>>> import numpy as np
>>> np.set_printoptions(precision=2, suppress=True, linewidth=200)
>>> def rd(a):
...     return np.round(a, 2) + 0
... 
>>> A = np.array([[1, 3, 2], [0, 2, 3], [1, 0, 0], [1, 9, 11]])
>>> rng = np.random.default_rng(3188)
>>> M2 = A + rng.integers(-2, 3, (4, 1)) @ rng.integers(-2, 3, (1, 3))
>>> M2
array([[-1,  5,  4],
       [-4,  6,  7],
       [-3,  4,  4],
       [ 5,  5,  7]])
>>> M2 - A
array([[-2,  2,  2],
       [-4,  4,  4],
       [-4,  4,  4],
       [ 4, -4, -4]])
>>> np.linalg.matrix_rank(M2 - A, tol=1e-8)
np.int64(1)
>>> rd(np.linalg.svd(M2 - A, compute_uv=False))
array([12.49,  0.  ,  0.  ])
>>> t3 = np.stack([A, 3 * A, A[::-1]])
>>> np.einsum("bij,cij->bc", t3, t3)
array([[ 231,  693,  100],
       [ 693, 2079,  300],
       [ 100,  300,  231]])
>>> np.linalg.matrix_rank(t3.reshape(3, -1))
np.int64(2)
>>> t3.shape
(3, 4, 3)
>>> rd(np.linalg.norm(t3, axis=(1, 2)))
array([15.2, 45.6, 15.2])
>>> t3.sum(axis=0)
array([[ 5, 21, 19],
       [ 1,  8, 12],
       [ 4,  2,  3],
       [ 5, 39, 46]])
>>> feats = np.array([[5, 2, 0, 0], [2, 4, 0, 0], [0, 0, 5, 2], [0, 0, 2, 4]])
>>> w, V = np.linalg.eigh(feats)
>>> rd(V.T @ V)
array([[1., 0., 0., 0.],
       [0., 1., 0., 0.],
       [0., 0., 1., 0.],
       [0., 0., 0., 1.]])
>>> w.sum(), np.trace(feats)
(np.float64(18.0), np.int64(18))
>>> rd(np.linalg.svd(feats, compute_uv=False))
array([6.56, 6.56, 2.44, 2.44])
>>> np.unique(w.round(6) + 0, return_counts=True)[1]
array([2, 2])
>>> (w > 1e-8).sum(), (w < -1e-8).sum()
(np.int64(4), np.int64(0))
>>> W0 = np.load("dump.npy")
>>> W0
array([[ 0,  0,  5, -4],
       [ 0,  0, -1, -1],
       [-5,  1,  0,  0],
       [ 4,  1,  0,  0]])
>>> O = W0.astype(float).copy()
>>> for j in range(4):
...     O[:, j] -= O[:, :j] @ (O[:, :j].T @ O[:, j])
...     O[:, j] /= np.linalg.norm(O[:, j])
... 
>>> rd(O.T @ O)
array([[1., 0., 0., 0.],
       [0., 1., 0., 0.],
       [0., 0., 1., 0.],
       [0., 0., 0., 1.]])
>>> rd(O)
array([[ 0.  ,  0.  ,  0.98, -0.2 ],
       [ 0.  ,  0.  , -0.2 , -0.98],
       [-0.78,  0.62,  0.  ,  0.  ],
       [ 0.62,  0.78,  0.  ,  0.  ]])
>>> G = O.T @ O
>>> rd(np.linalg.eigvalsh(G)[::-1])
array([1., 1., 1., 1.])
>>> rd(np.linalg.svd(O, compute_uv=False) ** 2)
array([1., 1., 1., 1.])
>>> np.linalg.matrix_rank(G)
np.int64(4)
>>> np.trace(G), (O ** 2).sum()
(np.float64(4.0), np.float64(4.0))
>>> rd(G)
array([[1., 0., 0., 0.],
       [0., 1., 0., 0.],
       [0., 0., 1., 0.],
       [0., 0., 0., 1.]])
>>> mat = np.array([[1.3, 3.0, -1.0, 0.0],
...     [-5.0, 5.3, 2.0, 1.0],
...     [4.0, -1.0, -1.7, 4.0],
...     [1.0, 3.0, -1.0, 0.3]])
>>> u = np.array([2, 0])
>>> np.array([np.convolve(row, u, "same") for row in mat])
array([[  2.6,   6. ,  -2. ,   0. ],
       [-10. ,  10.6,   4. ,   2. ],
       [  8. ,  -2. ,  -3.4,   8. ],
       [  2. ,   6. ,  -2. ,   0.6]])
>>> rd(np.correlate(mat[2], mat[0], "full"))
array([  0.  ,  -4.  ,  13.  ,   3.9 , -10.4 ,   9.79,   5.2 ])
>>> np.cross(mat[2, :3], mat[0, :3])
array([ 6.1 ,  1.79, 13.3 ])
>>> E = np.load("case11.npy")
>>> E
array([[ 8,  2, -6],
       [ 2,  5,  0],
       [-6,  0,  5]])
>>> O = A.astype(float).copy()
>>> for j in range(3):
...     O[:, j] -= O[:, :j] @ (O[:, :j].T @ O[:, j])
...     O[:, j] /= np.linalg.norm(O[:, j])
... 
>>> rd(O.T @ A)
array([[1.73, 6.93, 7.51],
       [0.  , 6.78, 8.7 ],
       [0.  , 0.  , 1.41]])
>>> rd(O.T @ O)
array([[1., 0., 0.],
       [0., 1., 0.],
       [0., 0., 1.]])
>>> w, V = np.linalg.eigh(E)
>>> rd(V @ np.diag(w) @ V.T)
array([[ 8.,  2., -6.],
       [ 2.,  5.,  0.],
       [-6.,  0.,  5.]])
>>> (w > 1e-8).sum(), (w < -1e-8).sum()
(np.int64(2), np.int64(0))
>>> rd(V.T @ E @ V)
array([[ 0.,  0.,  0.],
       [ 0.,  5.,  0.],
       [ 0.,  0., 13.]])
>>> rd(np.linalg.eigvalsh(E + -3 * np.eye(3)))
array([-3.,  2., 10.])
>>> w.sum(), np.trace(E)
(np.float64(18.0), np.int64(18))
>>> rank = np.linalg.matrix_rank(E)
>>> rank
np.int64(2)
>>> ns = np.linalg.svd(E)[2][rank:].T
>>> rd(E @ ns)
array([[0.],
       [0.],
       [0.]])
>>> np.allclose(E @ ns, 0)
True
>>> [int(np.linalg.matrix_rank(E[:, :j + 1])) for j in range(3)]
[1, 2, 2]
>>> arr = np.load("test15.npy")
>>> arr
array([[ 5.6 ,  4.43, 11.54],
       [ 5.21,  0.52, 13.95],
       [64.68, -5.91, 21.26],
       [62.91, -4.42, 20.45],
       [ 5.39,  2.41, 12.18],
       [ 6.85,  1.52, 10.89],
       [ 4.35,  1.28, 11.39],
       [ 7.06,  1.85, 10.96],
       [63.48, -6.91, 20.03],
       [ 5.41,  2.6 , 13.06],
       [64.91, -6.26, 20.81],
       [ 6.79,  2.38, 14.54],
       [62.05, -5.95, 22.65],
       [ 6.22, -0.1 , 12.44],
       [ 5.76,  1.96, 11.87],
       [ 7.67,  1.66, 11.66],
       [ 4.6 ,  2.93,  9.92],
       [63.88, -5.07, 19.97],
       [ 5.  ,  2.69, 10.29],
       [ 6.31,  2.68, 11.38],
       [ 7.04,  2.39, 12.3 ],
       [66.34, -5.24, 21.25],
       [65.07, -6.85, 18.72],
       [64.37, -6.68, 19.58],
       [63.8 , -6.34, 19.65],
       [ 4.46,  0.8 , 12.32]])
>>> x = np.array([1, 0, 1])
>>> y = arr @ x
>>> rd(np.linalg.lstsq(arr, y)[0])
array([1., 0., 1.])
>>> rd(np.linalg.pinv(arr) @ arr)
array([[1., 0., 0.],
       [0., 1., 0.],
       [0., 0., 1.]])
>>> y = y + 0.3 * rng.normal(size=26)
>>> rd(y)
array([17.1 , 19.36, 85.61, 83.2 , 17.49, 17.65, 15.81, 17.98, 83.5 , 18.43, 85.5 , 21.25, 84.67, 18.8 , 17.84, 19.22, 14.61, 83.62, 15.02, 17.98, 18.95, 87.31, 84.13, 83.67, 83.69, 17.2 ])
>>> coef, *_ = np.linalg.lstsq(arr, y)
>>> rd(arr.T @ (y - arr @ coef))
array([0., 0., 0.])
